$ python -q
>>> import numpy as np
>>> np.set_printoptions(suppress=True, linewidth=140)
>>> Z = np.array([[-1, -3, 4, -4, 1], [5, 3, 0, -2, 3]])
>>> rng = np.random.default_rng(51)
>>> arr = rng.normal(size=(23, 2)) @ Z + np.array([2, -3, 1, 1, -2])
>>> print(arr.round(2))
[[-0.54 -3.14 -1.3   4.54 -4.44]
 [ 8.18  0.52  1.32 -1.83  1.84]
 [-3.18 -5.33 -0.3   4.5  -5.63]
 [11.69  4.73 -2.19  0.64  2.53]
 [-3.57 -5.5  -0.4   4.77 -5.9 ]
 [ 3.79 -1.2  -0.21  1.61 -1.41]
 [11.03  1.73  2.15 -3.87  3.88]
 [-5.54 -7.06  0.23  4.86 -6.83]
 [ 1.93 -6.67  7.04 -5.61  0.37]
 [-1.7  -5.94  2.2   1.16 -3.74]
 [10.94  4.85 -3.14  1.98  1.71]
 [ 0.42 -0.31 -5.07  8.31 -5.38]
 [10.37  4.77 -3.59  2.7   1.18]
 [-1.86 -6.09  2.29  1.13 -3.8 ]
 [11.01  0.69  3.85 -5.74  4.55]
 [-1.5  -2.79 -2.85  6.64 -5.64]
 [ 2.81 -3.47  2.6  -1.09 -0.87]
 [-0.06 -1.51 -3.54  6.82 -5.05]
 [ 6.34 -0.35  0.92 -0.65  0.57]
 [ 6.85  3.48 -4.95  5.6  -1.47]
 [11.79  1.65  3.03 -5.15  4.68]
 [ 2.69  3.17 -8.59 11.27 -5.42]
 [10.08  2.8  -0.58 -0.5   2.22]]
>>> # looks like rank 3
>>> out = arr + rng.integers(-2, 3, (23, 3)) @ rng.integers(-2, 3, (3, 5))
>>> print(out.round(2))
[[  3.46 -10.14  -7.3    6.54  -4.44]
 [  8.18   2.52  -2.68  -1.83   1.84]
 [ -4.18  -4.33   5.7    5.5   -5.63]
 [  9.69   8.73   5.81   2.64   2.53]
 [  0.43 -12.5   -6.4    6.77  -5.9 ]
 [  3.79  -3.2    3.79   1.61  -1.41]
 [ 13.03   1.73   2.15   2.13   3.88]
 [ -6.54  -6.06   6.23   5.86  -6.83]
 [  2.93  -8.67  -0.96  -8.61   0.37]
 [ -2.7   -1.94   6.2    4.16  -3.74]
 [ 13.94  -1.15 -11.14   0.98   1.71]
 [  1.42  -4.31  -9.07   5.31  -5.38]
 [ 10.37   6.77   0.41   6.7    1.18]
 [ -4.86  -1.09   4.29  -1.87  -3.8 ]
 [  9.01   4.69   3.85  -7.74   4.55]
 [ -1.5   -3.79  -4.85   4.64  -5.64]
 [  3.81  -3.47  -1.4   -0.09  -0.87]
 [ -3.06   0.49  -3.54  -0.18  -5.05]
 [ 10.34  -4.35   0.92   7.35   0.57]
 [  8.85   0.48  -2.95   9.6   -1.47]
 [  9.79   1.65   3.03 -11.15   4.68]
 [  4.69   0.17 -10.59  13.27  -5.42]
 [  6.08   6.8   -0.58  -8.5    2.22]]
>>> print(np.abs(out - arr).sum(axis=1))
[19.  6.  9. 16. 19.  6.  8.  9. 14. 12. 18. 12. 10. 13.  8.  5.  6. 12. 16. 11.  8.  9. 16.]
>>> print(np.round(np.linalg.svd(out - arr, compute_uv=False), 2) + 0)
[26.28 20.97  8.94  0.    0.  ]
>>> lab = arr[:, 0] > np.median(arr[:, 0])
>>> u = arr[lab].mean(axis=0) - arr[~lab].mean(axis=0)
>>> print(round(float((((arr - arr.mean(axis=0)) @ u > 0) == lab).mean()), 2))
0.96
>>> print(lab.astype(int))
[0 1 0 1 0 1 1 0 0 0 1 0 1 0 1 0 0 0 1 1 1 0 1]
>>> print(((arr - arr.mean(axis=0)) @ u > 0).astype(int))
[0 1 0 1 0 0 1 0 0 0 1 0 1 0 1 0 0 0 1 1 1 0 1]
>>> print(np.argsort(-np.abs(u).round(6), kind="stable"))
[0 4 1 3 2]
>>> D = np.linalg.norm(arr[:, None] - arr[None], axis=-1)
>>> print(D[:5, :5].round(2))
[[ 0.   13.28  3.77 16.61  4.21]
 [13.28  0.   16.18  7.   16.75]
 [ 3.77 16.18  0.   20.19  0.58]
 [16.61  7.   20.19  0.   20.71]
 [ 4.21 16.75  0.58 20.71  0.  ]]
>>> print(np.unravel_index(D.round(6).argmax(), D.shape))
(np.int64(8), np.int64(21))
>>> print(D.mean(axis=1).argmax())
21
>>> print(np.flatnonzero(D[16] < D.mean() / 2))
[ 5 16 18]
>>> Uu, sv, vt = np.linalg.svd(arr)
>>> evecs = vt[:(sv > 1e-8).sum()]
>>> vec = arr[11] + 2 * arr[16] + rng.integers(2) * np.eye(5)[4]
>>> print(vec.round(2))
[ 6.04 -7.25  0.13  6.14 -7.12]
>>> print(np.allclose(evecs.T @ evecs @ vec, vec))
True
>>> print(np.round(np.linalg.norm(vec - evecs.T @ evecs @ vec), 2))
0.0
>>> print(np.round(evecs.T @ evecs, 2) + 0)
[[ 1.    0.    0.03  0.04  0.03]
 [ 0.    0.67 -0.34  0.    0.33]
 [ 0.03 -0.34  0.39 -0.35  0.06]
 [ 0.04  0.   -0.35  0.56 -0.35]
 [ 0.03  0.33  0.06 -0.35  0.39]]
>>> Uu, sv, vt = np.linalg.svd(arr)
>>> print(np.argmax(sv[:-1] / (sv[1:] + 1e-6)) + 1)
3
>>> out = Uu[:, :3] @ np.diag(sv[:3]) @ vt[:3]
>>> print(np.linalg.matrix_rank(arr, rtol=0.05))
3
>>> print(np.linalg.matrix_rank(out))
3
>>> print(out.round(2))
[[-0.54 -3.14 -1.3   4.54 -4.44]
 [ 8.18  0.52  1.32 -1.83  1.84]
 [-3.18 -5.33 -0.3   4.5  -5.63]
 [11.69  4.73 -2.19  0.64  2.53]
 [-3.57 -5.5  -0.4   4.77 -5.9 ]
 [ 3.79 -1.2  -0.21  1.61 -1.41]
 [11.03  1.73  2.15 -3.87  3.88]
 [-5.54 -7.06  0.23  4.86 -6.83]
 [ 1.93 -6.67  7.04 -5.61  0.37]
 [-1.7  -5.94  2.2   1.16 -3.74]
 [10.94  4.85 -3.14  1.98  1.71]
 [ 0.42 -0.31 -5.07  8.31 -5.38]
 [10.37  4.77 -3.59  2.7   1.18]
 [-1.86 -6.09  2.29  1.13 -3.8 ]
 [11.01  0.69  3.85 -5.74  4.55]
 [-1.5  -2.79 -2.85  6.64 -5.64]
 [ 2.81 -3.47  2.6  -1.09 -0.87]
 [-0.06 -1.51 -3.54  6.82 -5.05]
 [ 6.34 -0.35  0.92 -0.65  0.57]
 [ 6.85  3.48 -4.95  5.6  -1.47]
 [11.79  1.65  3.03 -5.15  4.68]
 [ 2.69  3.17 -8.59 11.27 -5.42]
 [10.08  2.8  -0.58 -0.5   2.22]]
>>> print(np.round(np.linalg.norm(arr - out, 2), 2), round(sv[3], 2))
0.0 0.0
>>> print(round(float(np.abs(arr - out).max()), 2))
0.0
>>> X = np.load("data.npy")
>>> print(X)
[[-4 -2  2 -5 -3]
 [-3 -4 -2  2 -5]
 [-5 -3 -4 -2  2]
 [ 2 -5 -3 -4 -2]
 [-2  2 -5 -3 -4]]
>>> Uu, sv, vt = np.linalg.svd(X, full_matrices=False)
>>> print(np.round(np.cumsum(sv ** 2) / np.sum(sv ** 2), 2))
[0.5  0.63 0.76 0.88 1.  ]
>>> print((sv > 1e-8).sum())
5
>>> print(np.round(Uu.T @ Uu, 2) + 0)
[[1. 0. 0. 0. 0.]
 [0. 1. 0. 0. 0.]
 [0. 0. 1. 0. 0.]
 [0. 0. 0. 1. 0.]
 [0. 0. 0. 0. 1.]]
>>> print(np.round(sv / sv[0], 2))
[1.   0.51 0.51 0.5  0.5 ]
>>> print(np.round(vt @ vt.T, 2) + 0)
[[1. 0. 0. 0. 0.]
 [0. 1. 0. 0. 0.]
 [0. 0. 1. 0. 0.]
 [0. 0. 0. 1. 0.]
 [0. 0. 0. 0. 1.]]
>>> K = np.load("dump.npy")
>>> print(K)
[[ 2.45 -0.02  0.05  1.81  0.4 ]
 [-0.02  2.5  -1.44 -0.64  0.55]
 [ 0.05 -1.44  4.72 -1.18 -0.6 ]
 [ 1.81 -0.64 -1.18  4.95  0.52]
 [ 0.4   0.55 -0.6   0.52  7.38]]
>>> # symmetric
>>> u, r1 = K[2], K[0]
>>> print(np.round(u @ r1, 2))
-1.99
>>> print(round(u @ u, 2))
26.11
>>> p = (u @ r1) / (u @ u) * u
>>> print(p.round(2) + 0)
[ 0.    0.11 -0.36  0.09  0.05]
>>> print(round(np.linalg.norm(u + r1) ** 2 + np.linalg.norm(u - r1) ** 2, 2))
71.1
>>> print(np.round(np.outer(u, r1), 2) + 0)
[[ 0.12  0.    0.    0.09  0.02]
 [-3.53  0.03 -0.07 -2.61 -0.58]
 [11.56 -0.09  0.24  8.54  1.89]
 [-2.89  0.02 -0.06 -2.14 -0.47]
 [-1.47  0.01 -0.03 -1.09 -0.24]]
>>> proj = np.triu(np.array([[0, 0, 0, 2, -1],
...     [1, 2, -1, 2, 0],
...     [-1, 2, 1, 2, -2],
...     [2, 2, 2, 1, 2],
...     [-1, -1, 2, 0, -1]]), 1) + np.eye(5)
>>> out = proj @ K @ np.linalg.inv(proj)
>>> print(np.trace(out), np.trace(K))
22.0 22.0
>>> print(np.linalg.matrix_rank(out))
5
>>> vec = np.ones(5)
>>> for _ in range(3):
...     vec = K @ vec
...     vec /= np.linalg.norm(vec)
...     print(round(vec @ K @ vec, 2))
... 
6.91
7.63
7.85
>>> print(round(float(np.linalg.eigvalsh(K)[-1]), 2))
8.0
>>> print(vec.round(2))
[ 0.25  0.04 -0.18  0.44  0.84]
>>> mat = np.load("case17.npy")
>>> print(mat.round(2))
[[  0.08  -5.67  -2.79]
 [  2.67   4.66   3.66]
 [  6.31  19.24  12.77]
 [ -1.47 -11.89  -6.68]
 [  1.79   1.15   1.47]
 [  2.55   4.18   3.36]
 [  0.22  -5.14  -2.46]
 [  1.35  -0.59   0.38]
 [  3.04   6.15   4.59]
 [  4.43  11.73   8.08]
 [  4.61  12.44   8.52]]
>>> lab = mat[:, 0] > np.median(mat[:, 0])
>>> u = mat[lab].mean(axis=0) - mat[~lab].mean(axis=0)
>>> print(np.round((((mat - mat.mean(axis=0)) @ u > 0) == lab).mean(), 2))
0.91
>>> Xc = mat - mat.mean(axis=0)
>>> Uu, sv, vt = np.linalg.svd(Xc, full_matrices=False)
>>> print((np.sign(Uu[:, 0]) == np.sign(Uu[0, 0])).astype(int))
[1 0 0 1 1 0 1 1 0 0 0]
>>> print(np.linalg.matrix_rank(Xc))
1
>>> print(np.abs(Uu[:, 0]).argmax())
2
>>> print(np.abs(vt[0]).argmax())
1
>>> print(np.round(sv ** 2 / (sv ** 2).sum(), 2) + 0)
[1. 0. 0.]
>>> C2 = np.cov(arr, rowvar=False)
>>> print(C2.shape)
(5, 5)
>>> print(np.round(arr.std(axis=0), 2))
[5.63 3.87 3.41 4.45 3.7 ]
>>> print(np.round(np.polyfit(arr[:, 0], arr[:, 1], 1), 2))
[ 0.58 -3.25]
>>> Uu, sv, vt = np.linalg.svd(mat)
>>> print(np.argmax(sv[:-1] / (sv[1:] + 1e-6)) + 1)
2
>>> out = Uu[:, :2] @ np.diag(sv[:2]) @ vt[:2]
>>> print(np.linalg.matrix_rank(mat, rtol=0.05))
2
>>> feats = np.load("block19.npy")
>>> print(feats)
[[  1.2   -4.9   -0.78  -8.19  -2.94   4.31]
 [  4.21  -5.96  -2.63  -6.65  -2.71   5.42]
 [ -2.5    1.92  -0.49  -1.1    0.68  -9.31]
 [ -4.2    0.59  -0.83  -2.33   0.94  -7.78]
 [  0.07   4.77   2.41   3.11   1.43 -10.33]
 [  3.37  -6.33  -0.37  -8.06  -1.82   3.26]
 [ -4.03  -0.37  -2.73  -4.43  -0.82  -7.  ]
 [ -2.87  -1.41  -0.03  -3.67   0.22  -8.25]
 [ -3.52   0.7   -1.15  -2.6    1.92  -9.02]
 [ -3.26   1.41  -0.88  -3.1    0.92  -6.97]
 [  2.73   5.74   2.16   1.39  -1.96 -10.62]
 [ -0.52   2.07  -0.15  -1.62   0.42  -9.14]
 [  2.48   2.79   1.84   3.71   1.06 -10.06]
 [  0.59   3.44   2.51   1.28  -0.32 -10.16]]
>>> C2 = np.cov(feats, rowvar=False)
>>> print(round(float(np.corrcoef(feats[:, 3], feats[:, 5])[0, 1]), 2))
-0.85
>>> print(np.argsort(-feats.std(axis=0).round(6), kind="stable"))
[5 3 1 0 2 4]
>>> print(np.round(np.polyfit(feats[:, 3], feats[:, 5], 1), 2))
[-1.29 -9.1 ]
>>> print(np.round(np.median(feats, axis=0), 2))
[-0.22  1.06 -0.43 -2.46  0.32 -8.64]
>>> out = np.c_[feats[:, :3] @ np.array([[-1, 2, -2], [0, -2, 0], [1, 0, -2]]), np.array([0, -1, 2, -2, 2, 0, -2, 3, -3, 3, -2, -2, 1, -1])]
>>> print(out.round(2))
[[-1.98 12.2  -0.84  0.  ]
 [-6.84 20.34 -3.16 -1.  ]
 [ 2.01 -8.84  5.98  2.  ]
 [ 3.37 -9.58 10.06 -2.  ]
 [ 2.34 -9.4  -4.96  2.  ]
 [-3.74 19.4  -6.    0.  ]
 [ 1.3  -7.32 13.52 -2.  ]
 [ 2.84 -2.92  5.8   3.  ]
 [ 2.37 -8.44  9.34 -3.  ]
 [ 2.38 -9.34  8.28  3.  ]
 [-0.57 -6.02 -9.78 -2.  ]
 [ 0.37 -5.18  1.34 -2.  ]
 [-0.64 -0.62 -8.64  1.  ]
 [ 1.92 -5.7  -6.2  -1.  ]]
>>> print(np.round(np.linalg.norm(np.linalg.qr(feats)[0].T @ out, axis=0) ** 2 / ((out ** 2).sum(axis=0) + 1e-12), 2))
[1.   1.   1.   0.21]
>>> print(np.linalg.matrix_rank(np.c_[feats, out]))
7
